$ python3 -q
>>> import numpy as np
>>> np.set_printoptions(suppress=True, linewidth=100)
>>> F = np.loadtxt("run1.csv", delimiter=",")
>>> print(F)
[[-1.5 -0.4  1.6 -0.6]
 [ 0.  -0.2 -0.2  2.1]
 [-0.5  0.  -0.9  0.4]
 [-1.7  0.1 -1.1 -1. ]
 [-0.4 -0.5  0.3 -0.9]
 [-0.5 -0.9 -0.9 -1.4]]
>>> t3 = np.stack([F, 3 * F, F[::-1]])
>>> print(np.round(np.einsum("bij,cij->bc", t3, t3), 2))
[[ 21.29  63.87   0.2 ]
 [ 63.87 191.61   0.6 ]
 [  0.2    0.6   21.29]]
>>> print(np.linalg.matrix_rank(t3))
[4 4 4]
>>> def softmax(z):
...     e = np.exp(z - z.max(axis=-1, keepdims=True))
...     return e / e.sum(axis=-1, keepdims=True)
... 
>>> print(np.round(softmax(F[1] + -2), 2))
[0.09 0.08 0.08 0.76]
>>> print(softmax(F).sum(axis=1))
[1. 1. 1. 1. 1. 1.]
>>> print(np.round(softmax(10 * F[1]), 2) + 0)
[0. 0. 0. 1.]
>>> scores = F @ F.T / np.sqrt(4)
>>> print(np.round(softmax(scores)[1] @ F, 2))
[-0.2  -0.2  -0.25  1.51]
>>> hat = F @ np.linalg.solve(F.T @ F, F.T)
>>> print(np.round(np.diag(hat), 2))
[0.91 0.89 0.26 0.85 0.23 0.85]
>>> print(np.trace(hat))
4.0
>>> print(np.linalg.matrix_rank(np.eye(6) - hat))
2
>>> print(np.round((np.eye(6) - hat) @ F, 2) + 0)
[[0. 0. 0. 0.]
 [0. 0. 0. 0.]
 [0. 0. 0. 0.]
 [0. 0. 0. 0.]
 [0. 0. 0. 0.]
 [0. 0. 0. 0.]]
>>> K = np.load("w.npy")
>>> print(K)
[[16  0  0 30  0  1  0 10]
 [ 0 38 24  0 11 18 36  0]
 [15  0  0 14  0  3  0  7]
 [ 3 26  0  0  0 18 28  0]
 [ 6  6  0  3  0  7  0  8]
 [ 0 24 19  0 10  9 25  0]
 [ 5  0 13  0 19  0  7 11]
 [29 19  0 27  0 26  5  0]
 [ 0 36 10 19 11 25 15  0]
 [18 17  0  0  9 15 28  0]
 [ 0 18  5  0  0  6  0  5]]
>>> x0 = np.array([0, 3, -3, -2, -1, 1, -3, 3])
>>> target = K @ x0
>>> print(np.round(np.linalg.pinv(K) @ K, 2) + 0)
[[1. 0. 0. 0. 0. 0. 0. 0.]
 [0. 1. 0. 0. 0. 0. 0. 0.]
 [0. 0. 1. 0. 0. 0. 0. 0.]
 [0. 0. 0. 1. 0. 0. 0. 0.]
 [0. 0. 0. 0. 1. 0. 0. 0.]
 [0. 0. 0. 0. 0. 1. 0. 0.]
 [0. 0. 0. 0. 0. 0. 1. 0.]
 [0. 0. 0. 0. 0. 0. 0. 1.]]
>>> print(np.round(np.linalg.lstsq(K, target)[0], 2) + 0)
[ 0.  3. -3. -2. -1.  1. -3.  3.]
>>> rng = np.random.default_rng(862991)
>>> target = target + 0.05 * rng.normal(size=11)
>>> print(target.round(2))
[-29.07 -59.11  -4.02  11.99  42.96 -61.05 -45.95  14.01   8.92 -27.    59.98]
>>> c, *_ = np.linalg.lstsq(K, target)
>>> print(np.round(K.T @ (target - K @ c), 2) + 0)
[0. 0. 0. 0. 0. 0. 0. 0.]
>>> O, V = np.linalg.qr(F[:, :1])[0], np.linalg.qr(F[:, 1:])[0]
>>> s = np.linalg.svd(O.T @ V, compute_uv=False)
>>> print(np.round(np.linalg.norm(O @ O.T - V @ V.T, 2), 2))
1.0
>>> print(np.round(np.degrees(np.arccos(s.clip(0, 1))), 2))
[57.95]
>>> O, V = np.linalg.qr(K[:, :7])[0], np.linalg.qr(K[:, 7:])[0]
>>> s = np.linalg.svd(O.T @ V, compute_uv=False)
>>> print(s.round(2))
[0.81]
>>> print(np.round(np.degrees(np.arccos(s.clip(0, 1))), 2))
[36.18]
>>> print((s > 0.9).sum())
0
>>> print(np.unravel_index(np.abs(K).argmax(), K.shape))
(np.int64(1), np.int64(1))
>>> print(np.abs(K).max())
38
>>> print(K - K[0])
[[  0   0   0   0   0   0   0   0]
 [-16  38  24 -30  11  17  36 -10]
 [ -1   0   0 -16   0   2   0  -3]
 [-13  26   0 -30   0  17  28 -10]
 [-10   6   0 -27   0   6   0  -2]
 [-16  24  19 -30  10   8  25 -10]
 [-11   0  13 -30  19  -1   7   1]
 [ 13  19   0  -3   0  25   5 -10]
 [-16  36  10 -11  11  24  15 -10]
 [  2  17   0 -30   9  14  28 -10]
 [-16  18   5 -30   0   5   0  -5]]
>>> K[:, 8]
Traceback (most recent call last):
  File "<python-input-41>", line 1, in <module>
    K[:, 8]
    ~^^^^^^
IndexError: index 8 is out of bounds for axis 1 with size 8
>>> print(np.round(np.linalg.svd(K, compute_uv=False), 2))
[109.04  57.38  30.53  27.62  15.46  12.73  11.19   4.55]
>>> print(np.count_nonzero(K))
52
>>> np.zeros(11, 8)
Traceback (most recent call last):
  File "<python-input-44>", line 1, in <module>
    np.zeros(11, 8)
    ~~~~~~~~^^^^^^^
TypeError: Cannot interpret '8' as a data type
>>> M2 = np.c_[K[:, :5] @ np.array([[0, 2, 3, 1, 0],
...     [3, 3, 1, 0, 3],
...     [2, 2, 0, 1, 2],
...     [3, 3, 0, 0, 0],
...     [2, 1, 3, 0, 1]]), np.array([-1, 1, 0, -1, 2, 1, -2, -1, -2, 2, 0])]
>>> print(M2)
[[ 90 122  48  16   0  -1]
 [184 173  71  24 173   1]
 [ 42  72  45  15   0   0]
 [ 78  84  35   3  78  -1]
 [ 27  39  24   6  18   2]
 [130 120  54  19 120   1]
 [ 64  55  72  18  45  -2]
 [138 196 106  29  57  -1]
 [207 196  69  10 139  -2]
 [ 69  96  98  18  60   2]
 [ 64  64  18   5  64   0]]
>>> print(np.round(np.linalg.norm(M2 - K @ np.linalg.lstsq(K, M2)[0], axis=0), 2) + 0)
[0.   0.   0.   0.   0.   3.09]
>>> W0 = np.array([[-3, -3, -3, -3, -3],
...     [-3, -6, -6, -6, -6],
...     [-3, -6, -9, -9, -9],
...     [-3, -6, -9, -12, -12],
...     [-3, -6, -9, -12, -15]])
>>> # symmetric, so the eigenvalues are real
>>> print(W0 @ W0)
[[ 45  81 108 126 135]
 [ 81 153 207 243 261]
 [108 207 288 342 369]
 [126 243 342 414 450]
 [135 261 369 450 495]]
>>> W0.inv()
Traceback (most recent call last):
  File "<python-input-51>", line 1, in <module>
    W0.inv()
    ^^^^^^
AttributeError: 'numpy.ndarray' object has no attribute 'inv'
>>> print(round(np.abs(np.linalg.eigvals(W0)).max(), 2))
37.03
>>> np.linalg.determinant(W0)
Traceback (most recent call last):
  File "<python-input-53>", line 1, in <module>
    np.linalg.determinant(W0)
    ^^^^^^^^^^^^^^^^^^^^^
AttributeError: module 'numpy.linalg' has no attribute 'determinant'
>>> print(np.linalg.matrix_power(W0, 4))
[[ 54351 104247 145638 175203 190593]
 [104247 199989 279450 336231 365796]
 [145638 279450 390582 470043 511434]
 [175203 336231 470043 565785 615681]
 [190593 365796 511434 615681 670032]]
>>> print(np.allclose(W0 @ W0.T, W0.T @ W0))
True
>>> print((W0 + W0.T) / 2)
[[ -3.  -3.  -3.  -3.  -3.]
 [ -3.  -6.  -6.  -6.  -6.]
 [ -3.  -6.  -9.  -9.  -9.]
 [ -3.  -6.  -9. -12. -12.]
 [ -3.  -6.  -9. -12. -15.]]
>>> print(np.round(np.sort(np.abs(np.linalg.eigvals(W0))), 2))
[ 0.81  1.06  1.75  4.35 37.03]
>>> print(np.allclose(W0, W0.T))
True
>>> O, V = np.linalg.qr(W0[:, :3])[0], np.linalg.qr(W0[:, 3:])[0]
>>> s = np.linalg.svd(O.T @ V, compute_uv=False)
>>> print(s.round(2))
[0.99 0.24]
>>> print(round(float(np.linalg.norm(O @ O.T - V @ V.T, 2)), 2))
1.0
>>> labels = rng.integers(0, 2, 8)
>>> mat = (labels[:, None] == labels) * 5 + np.eye(8)
>>> print(mat)
[[6. 5. 0. 0. 0. 0. 5. 5.]
 [5. 6. 0. 0. 0. 0. 5. 5.]
 [0. 0. 6. 5. 5. 5. 0. 0.]
 [0. 0. 5. 6. 5. 5. 0. 0.]
 [0. 0. 5. 5. 6. 5. 0. 0.]
 [0. 0. 5. 5. 5. 6. 0. 0.]
 [5. 5. 0. 0. 0. 0. 6. 5.]
 [5. 5. 0. 0. 0. 0. 5. 6.]]
>>> O, V = np.linalg.qr(mat[:, :2])[0], np.linalg.qr(mat[:, 2:])[0]
>>> s = np.linalg.svd(O.T @ V, compute_uv=False)
>>> print(np.round(np.degrees(np.arccos(s.clip(0, 1))), 2))
[ 5.45 90.  ]
>>> w, V = np.linalg.eigh(mat)
>>> x0 = np.array([0, 2, 2, 0, 0, 0, 2, 0])
>>> print(np.abs(mat).sum(axis=1).max(), np.abs(w).max())
21.0 21.0
>>> print(np.round(x0 @ mat @ x0 / (x0 @ x0), 2), round(w[0], 2), w[-1])
9.33 1.0 21.0
>>> print(x0 @ mat @ x0)
112.0
>>> print(np.round(np.linalg.eigvalsh(mat[1:, 1:]), 2))
[ 1.  1.  1.  1.  1. 16. 21.]
>>> data = np.load("sample16.npy")
>>> print(data)
[[11.1   1.82  0.02  3.29]
 [-3.1  -2.8   1.01  3.72]
 [ 1.53  2.97 -1.19 -5.11]
 [ 0.58 -2.19  0.98  4.76]
 [ 1.6  -0.22  0.18  1.4 ]
 [ 5.78  1.4  -0.22  0.81]
 [-2.1  -0.79  0.17  0.25]
 [ 2.7  -1.41  0.78  4.5 ]
 [ 0.02  0.01 -0.03 -0.03]
 [-3.06 -2.85  1.02  3.72]
 [ 2.09  0.8  -0.2  -0.3 ]
 [ 2.11  0.81 -0.22 -0.29]
 [-0.98 -2.    0.82  3.35]
 [-9.01 -1.   -0.2  -3.61]
 [-3.7  -0.62 -0.02 -1.08]
 [ 0.01  0.03  0.03  0.  ]
 [-7.4  -1.22  0.02 -2.19]
 [-0.53 -0.98  0.39  1.7 ]
 [ 1.11 -1.23  0.6   3.13]
 [-2.05 -0.77  0.19  0.29]
 [ 9.51  2.   -0.21  1.88]
 [-0.5  -1.04  0.39  1.7 ]
 [-1.11  1.2  -0.63 -3.11]
 [ 2.71 -1.41  0.77  4.46]
 [-2.58 -1.77  0.6   2.  ]
 [ 2.7  -1.4   0.79  4.49]
 [-1.12  1.21 -0.61 -3.12]
 [-1.5  -2.99  1.21  5.07]
 [-2.67  1.41 -0.77 -4.52]
 [ 9.48  1.99 -0.16  1.93]
 [-7.9  -2.22  0.39 -0.47]
 [ 0.6  -2.24  0.99  4.78]
 [ 1.56 -0.22  0.17  1.4 ]
 [-0.59  2.2  -1.02 -4.79]
 [-0.48 -0.99  0.41  1.7 ]]
>>> x0 = np.array([0, 0, 1, 0])
>>> target = data @ x0
>>> print(np.round(np.linalg.solve(data.T @ data, data.T @ target), 2) + 0)
[0. 0. 1. 0.]
>>> target = target + 0.3 * rng.normal(size=35)
>>> print(target.round(2))
[ 0.04  0.91 -1.41  1.11 -0.17 -0.53  0.39  0.99 -0.51  0.86 -0.53 -0.03  1.27 -0.17  0.51  0.46
  0.47 -0.22  0.66  0.4  -0.59  0.38  0.01  1.16  0.47  0.76 -0.78  1.14 -0.84 -0.22  0.31  0.96
  0.14 -1.05  0.44]
>>> c, *_ = np.linalg.lstsq(data, target)
>>> print(c.round())
[ 0. -1.  2. -1.]
>>> print(np.round(data.T @ (target - data @ c), 2) + 0)
[0. 0. 0. 0.]
>>> print(round(float(np.linalg.norm(target - data @ c)), 2))
1.64
>>> M = np.load("out9.npy")
>>> print(M)
[[ 5  0  6  0  0  2]
 [ 5  0  2  0  8  5]
 [ 7  0  1  0  4  5]
 [ 0  5  0  7  0  1]
 [ 0  4  0 15  0  0]
 [ 0  0  7  0  0  2]
 [ 0  0  1  0 10  6]
 [ 0  0  1  1  0  0]
 [ 0  0  5  0  8  8]
 [ 3  0  0  5  1  0]
 [ 4  0  5  0  3  1]
 [13  0  0  5  0  0]
 [ 7  0  6  0  0  1]
 [ 0  0  7  0  7  8]
 [ 3  0  0  3  6  0]
 [ 0  6  0  9  3  0]
 [ 0  0  0  3 12  1]
 [ 6  0  0  9  0  0]]
>>> d = np.linalg.norm(M[:, None] - M[None], axis=-1)
>>> print(d.shape)
(18, 18)
>>> print(d.mean(axis=1).argmax())
4
>>> print(d[13].round(6).argsort(kind="stable")[:4])
[13  8  6  1]
>>> print((d + 1e9 * np.eye(18)).round(6).argmin(axis=1))
[12  2  1 15 15  0  8  9 13 17  0 17  0  8  9  3  6  9]
>>> print(np.flatnonzero(d[13] < d.mean() / 2))
[ 8 13]
>>> print(np.round(softmax(M).sum(axis=1), 2))
[1. 1. 1. 1. 1. 1. 1. 1. 1. 1. 1. 1. 1. 1. 1. 1. 1. 1.]
>>> print(np.round(softmax(M[15]), 2) + 0)
[0.   0.05 0.   0.95 0.   0.  ]
>>> scores = M @ M.T / np.sqrt(6)
>>> print(softmax(scores).round(6).argmax(axis=1))
[12  1  1  4  4 13  6  4 13  4 13 11 11 13 16  4 16  4]
>>> th = np.radians(180)
>>> R = np.eye(6)
>>> R[0, 0] = R[3, 3] = np.cos(th)
>>> R[0, 3], R[3, 0] = -np.sin(th), np.sin(th)
>>> print(R.round(2) + 0)
[[-1.  0.  0.  0.  0.  0.]
 [ 0.  1.  0.  0.  0.  0.]
 [ 0.  0.  1.  0.  0.  0.]
 [ 0.  0.  0. -1.  0.  0.]
 [ 0.  0.  0.  0.  1.  0.]
 [ 0.  0.  0.  0.  0.  1.]]
>>> M2 = M @ R.T
>>> print(np.round(np.linalg.det(R), 2), np.trace(R))
1.0 2.0
>>> print(np.allclose(np.linalg.norm(M, axis=1), np.linalg.norm(M2, axis=1)))
True
>>> print(np.round(np.linalg.svd(M, compute_uv=False), 2), np.round(np.linalg.svd(M2, compute_uv=False), 2))
[29.   23.29 17.78 12.33  6.29  4.75] [29.   23.29 17.78 12.33  6.29  4.75]
>>> feats = np.load("block12.npy")
>>> print(feats)
[[0 1 0 0 0 0 0 0]
 [0 0 0 0 1 0 0 0]
 [0 0 0 0 0 1 0 0]
 [0 0 1 0 0 0 0 0]
 [0 0 0 1 0 0 0 0]
 [1 0 0 0 0 0 0 0]
 [0 0 0 0 0 0 1 0]
 [0 0 0 0 0 0 0 1]]
>>> # keeps lengths
>>> print(np.round(np.linalg.pinv(feats), 2))
[[0. 0. 0. 0. 0. 1. 0. 0.]
 [1. 0. 0. 0. 0. 0. 0. 0.]
 [0. 0. 0. 1. 0. 0. 0. 0.]
 [0. 0. 0. 0. 1. 0. 0. 0.]
 [0. 1. 0. 0. 0. 0. 0. 0.]
 [0. 0. 1. 0. 0. 0. 0. 0.]
 [0. 0. 0. 0. 0. 0. 1. 0.]
 [0. 0. 0. 0. 0. 0. 0. 1.]]
